% python3 -q
>>> import numpy as np
>>> import numpy.linalg as la
>>> np.set_printoptions(precision=3, suppress=True, linewidth=100, sign=" ")
>>> rd = lambda a: np.round(a, 3) + 0
>>> feats = np.array([[1.0, 4.0, 0.0], [4.0, 4.0, 4.0], [0.0, 4.0, 5.0]])
>>> feats
array([[ 1.,  4.,  0.],
       [ 4.,  4.,  4.],
       [ 0.,  4.,  5.]])
>>> Y = np.array([[5, 0], [0, 1], [1, 4]])
>>> np.einsum("ij->j", feats)
array([  5.,  12.,   9.])
>>> feats @ Y
array([[  5.,   4.],
       [ 24.,  20.],
       [  5.,  24.]])
>>> x0 = np.array([2, 2, 0])
>>> y = feats @ x0
>>> beta, lr = np.zeros(3), 1 / la.norm(feats, 2) ** 2
>>> for i in range(20):
...     beta -= lr * feats.T @ (feats @ beta - y)
...     if i % 5 == 0: print(i, round(la.norm(feats @ beta - y), 3))
... 
0 5.346
5 3.023
10 1.71
15 0.968
>>> rd(beta)
array([ 1.855,  1.955,  0.127])
>>> feats.sum(axis=0)
array([  5.,  12.,   9.])
>>> feats[:, 3]
Traceback (most recent call last):
  File "<python-input-15>", line 1, in <module>
    feats[:, 3]
    ~~~~~^^^^^^
IndexError: index 3 is out of bounds for axis 1 with size 3
>>> np.diff(feats, axis=0)
array([[ 3.,  0.,  4.],
       [-4.,  0.,  1.]])
>>> feats - feats[0]
array([[ 0.,  0.,  0.],
       [ 3.,  0.,  4.],
       [-1.,  0.,  5.]])
>>> rd(feats.mean(axis=0))
array([ 1.667,  4.   ,  3.   ])
>>> evals, V = la.eigh(feats)
>>> x0 = np.array([-6, -5, 9])
>>> (np.sign(V[:, -1].round(6)) == np.sign(V[0, -1].round(6))).astype(int)
array([ 1,  1,  1])
>>> np.abs(feats).sum(axis=1).max(), rd(np.abs(evals).max())
(np.float64(12.0), np.float64(9.469))
>>> rd(V * np.maximum(evals, 0) @ V.T)
array([[ 2.275,  2.859,  0.602],
       [ 2.859,  5.021,  3.461],
       [ 0.602,  3.461,  5.284]])
>>> rd(V * np.abs(evals) @ V.T)
array([[ 3.549,  1.718,  1.204],
       [ 1.718,  6.042,  2.922],
       [ 1.204,  2.922,  5.569]])
>>> rd(la.eigvalsh(feats[1:, 1:]))
array([ 0.469,  8.531])
>>> mat = np.load("data.npy")
>>> mat
array([[ 0.8, -0.1,  0.4,  0.2,  1.3],
       [-2. , -0.2, -0.8,  0.2,  1.3],
       [ 2.5, -0.2, -1.2,  0.2, -0.5],
       [ 0.1, -1.1, -0.2,  0.4,  0.6],
       [-1.9,  0.2,  0.5, -0.9, -1.8],
       [ 0.7,  1.2,  1. ,  2.2,  0.9],
       [-1.2,  1.2, -1.8, -2.4, -0.4],
       [ 0.4,  0.3, -0.5, -1.2, -0.7],
       [ 0.9,  0.9,  2. , -0.4,  0. ]])
>>> P = mat @ la.solve(mat.T @ mat, mat.T)
>>> np.allclose(P @ P, P)
True
>>> x0 = np.array([3, -3, -1, 2, 0])
>>> y = mat @ x0
>>> beta, lr = np.zeros(5), 1 / la.norm(mat, 2) ** 2
>>> for i in range(250):
...     beta -= lr * mat.T @ (mat @ beta - y)
...     if i % 50 == 0: print(i, round(la.norm(mat @ beta - y), 3))
... 
0 6.96
50 0.001
100 0.0
150 0.0
200 0.0
>>> rd(la.cond(mat))
np.float64(2.984)
>>> Y = np.c_[mat[:, :3] @ np.array([[-1, -1, -2], [-3, -4, 5], [2, 0, -3]]), np.array([6, -4, 2, 8, -6, 1, 3, -3, -8])]
>>> rd(Y)
array([[ 0.3, -0.4, -3.3,  6. ],
       [ 1. ,  2.8,  5.4, -4. ],
       [-4.3, -1.7, -2.4,  2. ],
       [ 2.8,  4.3, -5.1,  8. ],
       [ 2.3,  1.1,  3.3, -6. ],
       [-2.3, -5.5,  1.6,  1. ],
       [-6. , -3.6, 13.8,  3. ],
       [-2.3, -1.6,  2.2, -3. ],
       [ 0.4, -4.5, -3.3, -8. ]])
>>> rd(la.norm(Y - mat @ la.lstsq(mat, Y)[0], axis=0))
array([  0.   ,   0.   ,   0.   ,  10.667])
>>> la.matrix_rank(Y)
np.int64(4)
>>> rd(la.norm(la.qr(mat)[0].T @ Y, axis=0) ** 2 / ((Y ** 2).sum(axis=0) + 1e-12))
array([ 1.   ,  1.   ,  1.   ,  0.524])
